In [1]: import numpy as np

In [2]: np.set_printoptions(suppress=True, linewidth=160)

In [3]: X = np.load("out17.npy")

In [4]: X.round(3)
Out[4]: 
array([[ 0.723, -0.216,  0.216, -0.031, -0.154,  0.524,  0.092, -0.277],
       [-0.216,  0.832,  0.168, -0.024, -0.12 ,  0.408,  0.072, -0.216],
       [ 0.216,  0.168,  0.832,  0.024,  0.12 , -0.408, -0.072,  0.216],
       [-0.031, -0.024,  0.024,  0.997, -0.017,  0.058,  0.01 , -0.031],
       [-0.154, -0.12 ,  0.12 , -0.017,  0.914,  0.291,  0.051, -0.154],
       [ 0.524,  0.408, -0.408,  0.058,  0.291,  0.01 , -0.175,  0.524],
       [ 0.092,  0.072, -0.072,  0.01 ,  0.051, -0.175,  0.969,  0.092],
       [-0.277, -0.216,  0.216, -0.031, -0.154,  0.524,  0.092,  0.723]])

In [5]: w, evecs = np.linalg.eigh(X)

In [6]: (w > 1e-8).sum(), (w < -1e-8).sum()
Out[6]: (np.int64(7), np.int64(1))

In [7]: np.unique(w.round(6) + 0, return_counts=True)[1]
Out[7]: array([1, 7])

In [8]: np.round(evecs.T @ X @ evecs, 3) + 0
Out[8]: 
array([[-1.,  0.,  0.,  0.,  0.,  0.,  0.,  0.],
       [ 0.,  1.,  0.,  0.,  0.,  0.,  0.,  0.],
       [ 0.,  0.,  1.,  0.,  0.,  0.,  0.,  0.],
       [ 0.,  0.,  0.,  1.,  0.,  0.,  0.,  0.],
       [ 0.,  0.,  0.,  0.,  1.,  0.,  0.,  0.],
       [ 0.,  0.,  0.,  0.,  0.,  1.,  0.,  0.],
       [ 0.,  0.,  0.,  0.,  0.,  0.,  1.,  0.],
       [ 0.,  0.,  0.,  0.,  0.,  0.,  0.,  1.]])

In [9]: w.round(3)
Out[9]: array([-1.,  1.,  1.,  1.,  1.,  1.,  1.,  1.])

In [10]: np.round(evecs.T @ evecs, 3) + 0
Out[10]: 
array([[1., 0., 0., 0., 0., 0., 0., 0.],
       [0., 1., 0., 0., 0., 0., 0., 0.],
       [0., 0., 1., 0., 0., 0., 0., 0.],
       [0., 0., 0., 1., 0., 0., 0., 0.],
       [0., 0., 0., 0., 1., 0., 0., 0.],
       [0., 0., 0., 0., 0., 1., 0., 0.],
       [0., 0., 0., 0., 0., 0., 1., 0.],
       [0., 0., 0., 0., 0., 0., 0., 1.]])

In [11]: r0 = np.array([-1, 2, 2, -5, -4, 5, 0, 4])

In [12]: M2 = X + np.outer(r0, np.eye(8)[6])

In [13]: np.linalg.matrix_rank(M2 - X)
Out[13]: np.int64(1)

In [14]: round(float(np.linalg.det(M2) / np.linalg.det(X)), 3), np.round(1 + np.linalg.solve(X, r0)[6], 3)
Out[14]: (0.147, np.float64(0.147))

In [15]: np.linalg.matrix_rank(np.linalg.inv(M2) - np.linalg.inv(X), tol=1e-8)
Out[15]: np.int64(1)

In [16]: x0 = np.array([4, 4, -3, 1, -4, -5, -4, -3])

In [17]: np.round(np.abs(np.linalg.eigvals(X)), 3)
Out[17]: array([1., 1., 1., 1., 1., 1., 1., 1.])

In [18]: np.round(np.linalg.det(X), 3)
Out[18]: np.float64(-1.0)

In [19]: [p for p in range(1, 25) if np.allclose(np.linalg.matrix_power(X, p), np.eye(8))]
Out[19]: [2, 4, 6, 8, 10, 12, 14, 16, 18, 20, 22, 24]

In [20]: np.round(np.linalg.inv(X), 3)
Out[20]: 
array([[ 0.723, -0.216,  0.216, -0.031, -0.154,  0.524,  0.092, -0.277],
       [-0.216,  0.832,  0.168, -0.024, -0.12 ,  0.408,  0.072, -0.216],
       [ 0.216,  0.168,  0.832,  0.024,  0.12 , -0.408, -0.072,  0.216],
       [-0.031, -0.024,  0.024,  0.997, -0.017,  0.058,  0.01 , -0.031],
       [-0.154, -0.12 ,  0.12 , -0.017,  0.914,  0.291,  0.051, -0.154],
       [ 0.524,  0.408, -0.408,  0.058,  0.291,  0.01 , -0.175,  0.524],
       [ 0.092,  0.072, -0.072,  0.01 ,  0.051, -0.175,  0.969,  0.092],
       [-0.277, -0.216,  0.216, -0.031, -0.154,  0.524,  0.092,  0.723]])

In [21]: round(np.linalg.norm(x0), 3), np.round(np.linalg.norm(X @ x0), 3)
Out[21]: (np.float64(10.392), np.float64(10.392))

In [22]: np.round(X @ X.T, 3) + 0
Out[22]: 
array([[1., 0., 0., 0., 0., 0., 0., 0.],
       [0., 1., 0., 0., 0., 0., 0., 0.],
       [0., 0., 1., 0., 0., 0., 0., 0.],
       [0., 0., 0., 1., 0., 0., 0., 0.],
       [0., 0., 0., 0., 1., 0., 0., 0.],
       [0., 0., 0., 0., 0., 1., 0., 0.],
       [0., 0., 0., 0., 0., 0., 1., 0.],
       [0., 0., 0., 0., 0., 0., 0., 1.]])

In [23]: np.round(np.linalg.svd(X, compute_uv=False), 3)
Out[23]: array([1., 1., 1., 1., 1., 1., 1., 1.])

In [24]: np.round(np.linalg.norm(X, axis=0), 3)
Out[24]: array([1., 1., 1., 1., 1., 1., 1., 1.])

In [25]: np.round(np.linalg.pinv(X), 3)
Out[25]: 
array([[ 0.723, -0.216,  0.216, -0.031, -0.154,  0.524,  0.092, -0.277],
       [-0.216,  0.832,  0.168, -0.024, -0.12 ,  0.408,  0.072, -0.216],
       [ 0.216,  0.168,  0.832,  0.024,  0.12 , -0.408, -0.072,  0.216],
       [-0.031, -0.024,  0.024,  0.997, -0.017,  0.058,  0.01 , -0.031],
       [-0.154, -0.12 ,  0.12 , -0.017,  0.914,  0.291,  0.051, -0.154],
       [ 0.524,  0.408, -0.408,  0.058,  0.291,  0.01 , -0.175,  0.524],
       [ 0.092,  0.072, -0.072,  0.01 ,  0.051, -0.175,  0.969,  0.092],
       [-0.277, -0.216,  0.216, -0.031, -0.154,  0.524,  0.092,  0.723]])

In [26]: G = X.T @ X

In [27]: np.round(np.linalg.eigvalsh(G)[::-1], 3)
Out[27]: array([1., 1., 1., 1., 1., 1., 1., 1.])

In [28]: (X @ X.T).shape
Out[28]: (8, 8)

In [29]: np.round(np.diag(G), 3)
Out[29]: array([1., 1., 1., 1., 1., 1., 1., 1.])

In [30]: K = np.loadtxt("arr.csv", delimiter=",")

In [31]: K
Out[31]: 
array([[ 3.,  1.,  2.,  6.],
       [ 1.,  3., -2.,  2.],
       [ 2., -2.,  4.,  4.],
       [ 6.,  2.,  4., 12.]])

In [32]: # rank 2

In [33]: left, sig, Vh = np.linalg.svd(K)

In [34]: np.argmax(sig[:-1] / (sig[1:] + 1e-6)) + 1
Out[34]: np.int64(2)

In [35]: sig.round(3) + 0
Out[35]: array([16.745,  5.255,  0.   ,  0.   ])

In [36]: M2 = left[:, :2] @ np.diag(sig[:2]) @ Vh[:2]

In [37]: M2.round(3)
Out[37]: 
array([[ 3.,  1.,  2.,  6.],
       [ 1.,  3., -2.,  2.],
       [ 2., -2.,  4.,  4.],
       [ 6.,  2.,  4., 12.]])

In [38]: round(float(np.linalg.norm(K - M2, 2)), 3), np.round(sig[2], 3)
Out[38]: (0.0, np.float64(0.0))

In [39]: round(np.linalg.norm(K - M2) / np.linalg.norm(K), 3)
Out[39]: np.float64(0.0)

In [40]: E = np.loadtxt("w.csv", delimiter=",")

In [41]: E.round(3)
Out[41]: 
array([[ 0.194,  0.179, -0.441, -0.141, -0.015,  0.219,  0.131],
       [ 0.179,  0.305, -0.241, -0.2  , -0.14 ,  0.253, -0.192],
       [-0.441, -0.241,  1.199,  0.239, -0.114, -0.437, -0.667],
       [-0.141, -0.2  ,  0.239,  0.138,  0.074, -0.185,  0.06 ],
       [-0.015, -0.14 , -0.114,  0.074,  0.114, -0.064,  0.27 ],
       [ 0.219,  0.253, -0.437, -0.185, -0.064,  0.266,  0.033],
       [ 0.131, -0.192, -0.667,  0.06 ,  0.27 ,  0.033,  0.785]])

In [42]: # looks like rank 2

In [43]: w, evecs = np.linalg.eigh(E)

In [44]: np.round(np.linalg.eigvalsh(E + 2 * np.eye(7)), 3)
Out[44]: array([2., 2., 2., 2., 2., 3., 4.])

In [45]: np.round(np.linalg.eigvalsh(E @ E), 3) + 0
Out[45]: array([0., 0., 0., 0., 0., 1., 4.])

In [46]: np.round(evecs.T @ E @ evecs, 3) + 0
Out[46]: 
array([[0., 0., 0., 0., 0., 0., 0.],
       [0., 0., 0., 0., 0., 0., 0.],
       [0., 0., 0., 0., 0., 0., 0.],
       [0., 0., 0., 0., 0., 0., 0.],
       [0., 0., 0., 0., 0., 0., 0.],
       [0., 0., 0., 0., 0., 1., 0.],
       [0., 0., 0., 0., 0., 0., 2.]])
